$ python -q
>>> import numpy as np
>>> import numpy.linalg as la
>>> np.set_printoptions(precision=4, suppress=True, linewidth=200, floatmode="fixed")
>>> def tidy(a):
...     return np.round(a, 4) + 0
... 
>>> A = np.loadtxt("run2.csv", delimiter=",")
>>> A
array([[ 0.0000,  0.0000],
       [-3.0000, -9.0000],
       [ 4.0000, 12.0000],
       [ 5.0000, 15.0000],
       [ 3.0000,  9.0000]])
>>> # column 1 is much longer than the rest
>>> tidy(np.trace(la.pinv(A) @ A))
np.float64(1.0)
>>> U, sv, Vh = la.svd(A)
>>> np.argmax(sv[:-1] / (sv[1:] + 1e-6)) + 1
np.int64(1)
>>> other = U[:, :1] @ np.diag(sv[:1]) @ Vh[:1]
>>> tidy(np.abs(A - other).max())
np.float64(0.0)
>>> rk = la.matrix_rank(A)
>>> rk
np.int64(1)
>>> ns = la.svd(A)[2][rk:].T
>>> [int(la.matrix_rank(A[:i])) for i in range(1, len(A) + 1)]
[0, 1, 1, 1, 1]
>>> la.matrix_rank(A.T @ A), la.matrix_rank(A @ A.T)
(np.int64(1), np.int64(1))
>>> tidy(A @ ns)
array([[0.0000],
       [0.0000],
       [0.0000],
       [0.0000],
       [0.0000]])
>>> ns.shape
(2, 1)
>>> U, sv, Vh = la.svd(A, full_matrices=False)
>>> tidy(sv)
array([24.2899,  0.0000])
>>> tidy(np.abs(Vh[0]))
array([0.3162, 0.9487])
>>> tidy(U.T @ A @ Vh.T)
array([[24.2899,  0.0000],
       [ 0.0000,  0.0000]])
>>> tidy(sv / sv[0])
array([1.0000, 0.0000])
>>> tidy(np.sqrt((sv ** 2).sum())), tidy(la.norm(A))
(np.float64(24.2899), np.float64(24.2899))
>>> la.matrix_rank(A, rtol=0.1)
np.int64(1)
>>> tidy(la.norm(A, 2) / la.norm(A))
np.float64(1.0)
>>> other = np.array([[-2, 2, -1, -1, 2, -2],
...     [-1, -2, -2, 0, -1, 2],
...     [2, -2, -2, -2, 2, 2],
...     [-2, -1, -2, 0, 0, -2],
...     [0, 1, -2, -2, -2, -1],
...     [2, 1, 0, 2, -1, 0]])
>>> data = other - other.T
>>> data
array([[ 0,  3, -3,  1,  2, -4],
       [-3,  0,  0,  1, -2,  1],
       [ 3,  0,  0,  0,  4,  2],
       [-1, -1,  0,  0,  2, -4],
       [-2,  2, -4, -2,  0,  0],
       [ 4, -1, -2,  4,  0,  0]])
>>> # skew-symmetric
>>> data @ data
array([[-39,   7,   0, -17, -16,  -7],
       [  7, -15,  15,   5,  -4,   8],
       [  0,  15, -29,   3,   6, -12],
       [-17,   5,   3, -22,   0,   3],
       [-16,  -4,   6,   0, -28,  10],
       [ -7,   8, -12,   3,  10, -37]])
>>> np.allclose(data, data.T)
False
>>> x = np.array([-2, 1, -2, -2, 1, -1])
>>> tidy(la.eigvals(data).real)
array([0.0000, 0.0000, 0.0000, 0.0000, 0.0000, 0.0000])
>>> tidy(la.det(data))
np.float64(4900.0)
>>> x @ data @ x
np.int64(0)
>>> tidy(la.svd(data, compute_uv=False))
array([7.5733, 7.5733, 4.9091, 4.9091, 1.8828, 1.8828])
>>> q = la.solve(np.eye(6) - data, np.eye(6) + data)
>>> tidy(la.det(q))
np.float64(1.0)
>>> q, evecs = la.qr(data[:, :5])[0], la.qr(data[:, 5:])[0]
>>> sv = la.svd(q.T @ evecs, compute_uv=False)
>>> tidy(sv)
array([0.7019])
>>> mat = np.loadtxt("mat.csv", delimiter=",")
>>> tidy(mat)
array([[ 0.0921,  0.1688,  0.0153,  0.1228, -0.1995],
       [ 0.1688,  0.3095,  0.0281,  0.2251, -0.3657],
       [ 0.0153,  0.0281,  0.0026,  0.0205, -0.0332],
       [ 0.1228,  0.2251,  0.0205,  0.1637, -0.2660],
       [-0.1995, -0.3657, -0.0332, -0.2660,  0.4322]])
>>> # null space of dimension 4
>>> np.argsort(-la.norm(mat, axis=0).round(6), kind="stable")[:3]
array([4, 1, 3])
>>> [round(float(x), 4) for x in la.svd(mat, compute_uv=False)[:3]]
[1.0, 0.0, 0.0]
>>> X = np.load("a.npy")
>>> X
array([[-3,  2, -2,  0],
       [-2,  0,  2,  2],
       [ 2,  2, -3, -3]])
>>> tidy(la.norm(X[2], 1)), tidy(la.norm(X[2], np.inf))
(np.float64(10.0), np.float64(3.0))
>>> X[2] @ X[0]
np.int64(4)
>>> tidy(la.norm(X) ** 2 / la.norm(X, 2) ** 2)
np.float64(1.4975)
